% ipython --no-banner

In [1]: import numpy as np

In [2]: from numpy import linalg as LA

In [3]: np.set_printoptions(precision=2, suppress=True, linewidth=140, sign=" ")

In [4]: tidy = lambda a: np.round(a, 2) + 0

In [5]: A = np.load("dump.npy")

In [6]: A
Out[6]: 
array([[ 0,  0,  1,  1],
       [ 0,  0,  1,  0],
       [ 1,  1,  0,  1],
       [ 1,  0,  1,  0]])

In [7]: th = np.radians(36)

In [8]: r_ = np.eye(4)

In [9]: r_[2, 2] = r_[1, 1] = np.cos(th)

In [10]: r_[2, 1], r_[1, 2] = -np.sin(th), np.sin(th)

In [11]: tidy(r_)
Out[11]: 
array([[ 1.  ,  0.  ,  0.  ,  0.  ],
       [ 0.  ,  0.81,  0.59,  0.  ],
       [ 0.  , -0.59,  0.81,  0.  ],
       [ 0.  ,  0.  ,  0.  ,  1.  ]])

In [12]: Y = A @ r_.T

In [13]: tidy(LA.det(r_)), tidy(np.trace(r_))
Out[13]: (np.float64(1.0), np.float64(3.62))

In [14]: tidy(np.abs(Y - A).max(axis=0))
Out[14]: array([ 0.  ,  0.59,  0.59,  0.  ])

In [15]: P = np.triu(np.array([[3, -3, 3, 1], [3, 0, 3, -2], [1, 3, 2, 3], [1, -1, 0, 3]]), 1) + np.eye(4)

In [16]: Y = P @ A @ LA.inv(P)

In [17]: tidy(LA.det(Y))
Out[17]: np.float64(1.0)

In [18]: tidy(np.poly(Y))
Out[18]: array([ 1.,  0., -4., -2.,  1.])

In [19]: Y
Out[19]: 
array([[  4.,  15., -58., 204.],
       [  1.,   6., -22.,  80.],
       [  4.,  13., -48., 167.],
       [  1.,   3., -11.,  38.]])

In [20]: tidy(np.poly(A))
Out[20]: array([ 1.,  0., -4., -2.,  1.])

In [21]: tidy(LA.det(2 * A)), tidy(LA.det(A))
Out[21]: (np.float64(16.0), np.float64(1.0))

In [22]: np.einsum("ii->", A)
Out[22]: np.int64(0)

In [23]: np.kron(np.eye(2, dtype=int), A)
Out[23]: 
array([[ 0,  0,  1,  1,  0,  0,  0,  0],
       [ 0,  0,  1,  0,  0,  0,  0,  0],
       [ 1,  1,  0,  1,  0,  0,  0,  0],
       [ 1,  0,  1,  0,  0,  0,  0,  0],
       [ 0,  0,  0,  0,  0,  0,  1,  1],
       [ 0,  0,  0,  0,  0,  0,  1,  0],
       [ 0,  0,  0,  0,  1,  1,  0,  1],
       [ 0,  0,  0,  0,  1,  0,  1,  0]])

In [24]: np.einsum("ij,ji->", A, A)
Out[24]: np.int64(8)

In [25]: tidy(LA.eigvals(A))
Out[25]: array([ 2.17,  0.31, -1.  , -1.48])

In [26]: tidy(LA.eigvals(A).sum().real)
Out[26]: np.float64(0.0)

In [27]: J = np.array([[-0.4, -0.2, -1.8, -0.7],
    ...:     [-1.6, 0.0, -0.9, 0.3],
    ...:     [-0.31, 0.64, 0.5, 0.8],
    ...:     [-0.3, 0.6, 0.5, 0.8]])

In [28]: J
Out[28]: 
array([[-0.4 , -0.2 , -1.8 , -0.7 ],
       [-1.6 ,  0.  , -0.9 ,  0.3 ],
       [-0.31,  0.64,  0.5 ,  0.8 ],
       [-0.3 ,  0.6 ,  0.5 ,  0.8 ]])

In [29]: Y = A / LA.norm(A, axis=1, keepdims=True)

In [30]: gram = Y @ Y.T

In [31]: np.degrees(np.arccos(np.clip(gram[2, 1], -1, 1)))
Out[31]: np.float64(90.0)

In [32]: print(tidy(LA.det(2 * J)), tidy(LA.det(J)))
0.75 0.05

In [33]: np.kron(np.eye(2, dtype=int), J)
Out[33]: 
array([[-0.4 , -0.2 , -1.8 , -0.7 , -0.  , -0.  , -0.  , -0.  ],
       [-1.6 ,  0.  , -0.9 ,  0.3 , -0.  ,  0.  , -0.  ,  0.  ],
       [-0.31,  0.64,  0.5 ,  0.8 , -0.  ,  0.  ,  0.  ,  0.  ],
       [-0.3 ,  0.6 ,  0.5 ,  0.8 , -0.  ,  0.  ,  0.  ,  0.  ],
       [-0.  , -0.  , -0.  , -0.  , -0.4 , -0.2 , -1.8 , -0.7 ],
       [-0.  ,  0.  , -0.  ,  0.  , -1.6 ,  0.  , -0.9 ,  0.3 ],
       [-0.  ,  0.  ,  0.  ,  0.  , -0.31,  0.64,  0.5 ,  0.8 ],
       [-0.  ,  0.  ,  0.  ,  0.  , -0.3 ,  0.6 ,  0.5 ,  0.8 ]])

In [34]: np.einsum("ii->", J)
Out[34]: np.float64(0.9)

In [35]: tidy(np.einsum("ij,ji->", J, J))
Out[35]: np.float64(3.23)

In [36]: def softmax(z):
    ...:     e = np.exp(z - z.max(axis=-1, keepdims=True))
    ...:     return e / e.sum(axis=-1, keepdims=True)
    ...: 

In [37]: tidy(softmax(J).sum(axis=1))
Out[37]: array([ 1.,  1.,  1.,  1.])

In [38]: print(tidy(softmax(J[2] + -1)))
[ 0.11  0.29  0.25  0.34]

In [39]: att = J @ J.T / np.sqrt(4)

In [40]: tidy(softmax(att + np.triu(np.full(att.shape, -np.inf), 1)))
Out[40]: 
array([[ 1.  ,  0.  ,  0.  ,  0.  ],
       [ 0.33,  0.67,  0.  ,  0.  ],
       [ 0.13,  0.32,  0.55,  0.  ],
       [ 0.09,  0.21,  0.36,  0.35]])

In [41]: softmax(att).round(6).argmax(axis=1)
Out[41]: array([ 0,  1,  2,  2])

In [42]: Y = J / np.sqrt((J ** 2).mean(axis=1, keepdims=True))

In [43]: tidy(LA.norm(Y, axis=1))
Out[43]: array([ 2.,  2.,  2.,  2.])

In [44]: tidy(Y[3])
Out[44]: array([-0.52,  1.04,  0.86,  1.38])

In [45]: np.trace(J)
Out[45]: np.float64(0.9)

In [46]: print(np.allclose(J @ J.T, J.T @ J))
False

In [47]: print(tidy(LA.det(J)))
0.05

In [48]: K = np.load("x.npy")

In [49]: K
Out[49]: 
array([[ 6, -1, -3,  4],
       [-1, 10, -8,  3],
       [-3, -8, 10, -7],
       [ 4,  3, -7,  7]])

In [50]: # equal to its transpose

In [51]: W1 = np.array([[1, 2, 0], [2, 3, -2], [0, 1, 0], [-3, 1, 3]])

In [52]: c = np.array([1, 0, 0])

In [53]: hid = np.maximum(K @ W1 + c, 0)

In [54]: print(LA.matrix_rank(hid))
3

In [55]: print((hid > 0).astype(int))
[[ 0  1  1]
 [ 1  1  0]
 [ 1  0  0]
 [ 0  1  1]]

In [56]: basis = np.array([[1, 0, 1], [0, 0, 1], [2, 2, 2]])

In [57]: hid @ basis
Out[57]: 
array([[ 28,  28,  38],
       [ 11,   0,  34],
       [  3,   0,   3],
       [ 30,  30,  47]])

In [58]: w, evecs = LA.eigh(K)

In [59]: x = np.array([2, 0, -5, -9])

In [60]: print(tidy(evecs * np.abs(w) @ evecs.T))
[[ 6. -1. -3.  4.]
 [-1. 10. -8.  3.]
 [-3. -8. 10. -7.]
 [ 4.  3. -7.  7.]]

In [61]: x @ K @ x
Out[61]: np.int64(127)

In [62]: tidy(x @ K @ x / (x @ x)), tidy(w[0]), tidy(w[-1])
Out[62]: (np.float64(1.15), np.float64(0.01), np.float64(22.22))

In [63]: np.abs(K).sum(axis=1).max(), tidy(np.abs(w).max())
Out[63]: (np.int64(28), np.float64(22.22))

In [64]: tidy(LA.eigvalsh(K[1:, 1:]))
Out[64]: array([  0.07,   5.39,  21.54])

In [65]: print(tidy(LA.norm(K, 2) / LA.norm(K)))
0.92

In [66]: Uu, sv, vt = LA.svd(K)

In [67]: print(tidy(sv))
[ 22.22   9.21   1.56   0.01]

In [68]: np.argmax(sv[:-1] / (sv[1:] + 1e-6)) + 1
Out[68]: np.int64(3)

In [69]: Y = Uu[:, :3] @ np.diag(sv[:3]) @ vt[:3]

In [70]: print(LA.matrix_rank(K, rtol=0.05))
3

In [71]: print(LA.matrix_rank(Y))
3

In [72]: tidy(np.abs(K - Y).max())
Out[72]: np.float64(0.01)

In [73]: th = np.radians(30)

In [74]: r_ = np.eye(4)

In [75]: r_[1, 1] = r_[3, 3] = np.cos(th)

In [76]: r_[1, 3], r_[3, 1] = -np.sin(th), np.sin(th)

In [77]: tidy(r_)
Out[77]: 
array([[ 1.  ,  0.  ,  0.  ,  0.  ],
       [ 0.  ,  0.87,  0.  , -0.5 ],
       [ 0.  ,  0.  ,  1.  ,  0.  ],
       [ 0.  ,  0.5 ,  0.  ,  0.87]])

In [78]: Y = K @ r_.T

In [79]: np.allclose(LA.norm(K, axis=1), LA.norm(Y, axis=1))
Out[79]: True

In [80]: tidy(np.abs(Y - K).max(axis=0))
Out[80]: array([ 0.  ,  4.57,  0.  ,  4.6 ])

In [81]: print(tidy(LA.det(r_)), tidy(np.trace(r_)))
1.0 3.73

In [82]: data = np.load("m.npy")

In [83]: print(data)
[[ 0  0  0  0]
 [-5 -5 -4  2]]

In [84]: Uu, sv, vt = LA.svd(data)

In [85]: evecs = vt[:(sv > 1e-8).sum()]

In [86]: rng = np.random.default_rng(8850)

In [87]: x = data[1] + -1 * data[0] + rng.integers(2) * np.eye(4)[1]

In [88]: x
Out[88]: array([-5., -4., -4.,  2.])

In [89]: print(tidy(evecs.T @ evecs))
[[ 0.36  0.36  0.29 -0.14]
 [ 0.36  0.36  0.29 -0.14]
 [ 0.29  0.29  0.23 -0.11]
 [-0.14 -0.14 -0.11  0.06]]

In [90]: LA.matrix_rank(np.vstack([data, x]))
Out[90]: np.int64(2)

In [91]: tidy(np.diag(evecs.T @ evecs))
Out[91]: array([ 0.36,  0.36,  0.23,  0.06])

In [92]: [round(float(x), 2) for x in LA.svd(data, compute_uv=False)[:3]]
Out[92]: [8.37, 0.0]

In [93]: LA.cond(data) > 100
Out[93]: np.True_

In [94]: LA.matrix_rank(data, rtol=0.1)
Out[94]: np.int64(1)

In [95]: Y = np.array([[-3, 1], [-1, -3], [-1, -2], [-2, 1]])

In [96]: np.einsum("ik,kj->ji", data, Y)
Out[96]: 
array([[  0,  20],
       [  0,  20]])

In [97]: data @ Y
Out[97]: 
array([[  0,   0],
       [ 20,  20]])

In [98]: np.einsum("ij->j", data)
Out[98]: array([-5, -5, -4,  2])

In [99]: W0 = np.array([[23, -1, -1], [-1, 23, 1], [-2, -1, 25]])

In [100]: f = np.array([1, 2, 2])

In [101]: Y = W0 + np.outer(f, np.eye(3)[0])

In [102]: Y
Out[102]: 
array([[24., -1., -1.],
       [ 1., 23.,  1.],
       [ 0., -1., 25.]])

In [103]: LA.matrix_rank(Y - W0)
Out[103]: np.int64(1)

In [104]: LA.matrix_rank(LA.inv(Y) - LA.inv(W0), tol=1e-8)
Out[104]: np.int64(1)

In [105]: tidy(LA.det(Y) / LA.det(W0)), tidy(1 + LA.solve(W0, f)[0])
Out[105]: (np.float64(1.05), np.float64(1.05))

In [106]: softmax(data).sum(axis=1)
Out[106]: array([ 1.,  1.])

In [107]: tidy(softmax(data[1]))
Out[107]: array([ 0.,  0.,  0.,  1.])

In [108]: tidy(softmax(data[1] + 5))
Out[108]: array([ 0.,  0.,  0.,  1.])

In [109]: att = data @ data.T / np.sqrt(4)

In [110]: tidy(softmax(att + np.triu(np.full(att.shape, -np.inf), 1)))
Out[110]: 
array([[ 1.,  0.],
       [ 0.,  1.]])

In [111]: softmax(att).round(6).argmax(axis=1)
Out[111]: array([ 0,  1])

In [112]: X = np.loadtxt("a.csv", delimiter=",")

In [113]: X
Out[113]: 
array([[ 0.,  0.,  0.,  0.],
       [ 0.,  0.,  1.,  0.],
       [ 0.,  1.,  0.,  0.],
       [ 0.,  0.,  0.,  0.]])

In [114]: # columns 0 and 3 are equal

In [115]: Q, evecs = LA.qr(A[:, :2])[0], LA.qr(A[:, 2:])[0]

In [116]: sv = LA.svd(Q.T @ evecs, compute_uv=False)

In [117]: print(tidy(np.degrees(np.arccos(sv.clip(0, 1)))))
[ 31.72  58.28]

In [118]: w, evecs = LA.eigh(X)

In [119]: x = np.array([-9, 8, -3, 7])

In [120]: tidy(evecs * np.maximum(w, 0) @ evecs.T)
Out[120]: 
array([[ 0. ,  0. ,  0. ,  0. ],
       [ 0. ,  0.5,  0.5,  0. ],
       [ 0. ,  0.5,  0.5,  0. ],
       [ 0. ,  0. ,  0. ,  0. ]])

In [121]: np.abs(X).sum(axis=1).max(), np.abs(w).max()
Out[121]: (np.float64(1.0), np.float64(1.0))

In [122]: tidy(LA.eigvalsh(X[1:, 1:]))
Out[122]: array([-1.,  0.,  1.])

In [123]: (np.sign(evecs[:, -1].round(6)) == np.sign(evecs[0, -1].round(6))).astype(int)
Out[123]: array([ 1,  0,  0,  1])

In [124]: Uu, sv, vt = LA.svd(X)

In [125]: np.argmax(sv[:-1] / (sv[1:] + 1e-6)) + 1
Out[125]: np.int64(2)

In [126]: Y = Uu[:, :2] @ np.diag(sv[:2]) @ vt[:2]

In [127]: tidy(LA.norm(X - Y, 2)), sv[2]
Out[127]: (np.float64(0.0), np.float64(0.0))

In [128]: Y
Out[128]: 
array([[ 0.,  0.,  0.,  0.],
       [ 0.,  0.,  1.,  0.],
       [ 0.,  1.,  0.,  0.],
       [ 0.,  0.,  0.,  0.]])

In [129]: LA.matrix_rank(Y)
Out[129]: np.int64(2)

In [130]: print(tidy(LA.norm(X - Y) / LA.norm(X)))
0.0

In [131]: mat = np.array([[7, 4, 8], [5, 1, 8], [7, 2, 8]])

In [132]: mat
Out[132]: 
array([[ 7,  4,  8],
       [ 5,  1,  8],
       [ 7,  2,  8]])

In [133]: x = np.array([0, 1, 2, 2])

In [134]: a = np.maximum(A @ x, 0)

In [135]: print(A * (a > 1e-9)[:, None])
[[ 0  0  1  1]
 [ 0  0  1  0]
 [ 1  1  0  1]
 [ 1  0  1  0]]

In [136]: A.T @ a
Out[136]: array([ 5,  3,  8,  7])

In [137]: print(a)
[ 4  2  3  2]

In [138]: print(tidy(LA.det(2 * mat)), tidy(LA.det(mat)))
256.0 32.0

In [139]: print(np.kron(np.eye(2, dtype=int), mat))
[[ 7  4  8  0  0  0]
 [ 5  1  8  0  0  0]
 [ 7  2  8  0  0  0]
 [ 0  0  0  7  4  8]
 [ 0  0  0  5  1  8]
 [ 0  0  0  7  2  8]]

In [140]: print(np.einsum("ij,ji->", mat, mat))
298

In [141]: tidy(LA.eigvals(mat))
Out[141]: array([17.32+0.j  , -0.66+1.19j, -0.66-1.19j])

In [142]: f = np.array([0, 7, -7])

In [143]: Y = mat + np.outer(f, np.eye(3)[2])

In [144]: LA.matrix_rank(Y - mat)
Out[144]: np.int64(1)

In [145]: Y
Out[145]: 
array([[  7.,   4.,   8.],
       [  5.,   1.,  15.],
       [  7.,   2.,   1.]])

In [146]: feats = np.load("w.npy")

In [147]: feats
Out[147]: 
array([[ 14,   9,   6],
       [  9,   9,   3],
       [  6,   3,  27]])

In [148]: # symmetric, so the eigenvalues are real

In [149]: w, evecs = LA.eigh(feats)

In [150]: tidy(evecs @ np.diag(w) @ evecs.T)
Out[150]: 
array([[ 14.,   9.,   6.],
       [  9.,   9.,   3.],
       [  6.,   3.,  27.]])

In [151]: tidy(LA.svd(feats, compute_uv=False))
Out[151]: array([ 31.23,  16.67,   2.09])

In [152]: tidy(evecs.T @ feats @ evecs)
Out[152]: 
array([[  2.09,   0.  ,   0.  ],
       [  0.  ,  16.67,   0.  ],
       [  0.  ,   0.  ,  31.23]])

In [153]: tidy(LA.eigvalsh(feats + -2 * np.eye(3)))
Out[153]: array([  0.09,  14.67,  29.23])

In [154]: tidy(evecs.T @ evecs)
Out[154]: 
array([[ 1.,  0.,  0.],
       [ 0.,  1.,  0.],
       [ 0.,  0.,  1.]])

In [155]: x = np.array([7, 8, 7])

In [156]: target = mat @ x

In [157]: c, lr = np.zeros(3), 1 / LA.norm(mat, 2) ** 2

In [158]: for i in range(10):
     ...:     c -= lr * mat.T @ (mat @ c - target)
     ...:     if i % 2 == 0: print(i, round(LA.norm(mat @ c - target), 2))
     ...: 
0 11.55
2 11.23
4 10.91
6 10.61
8 10.31

In [159]: tidy(LA.cond(mat))
Out[159]: np.float64(22.46)

In [160]: tidy(c)
Out[160]: array([ 7.1 ,  3.25,  8.36])
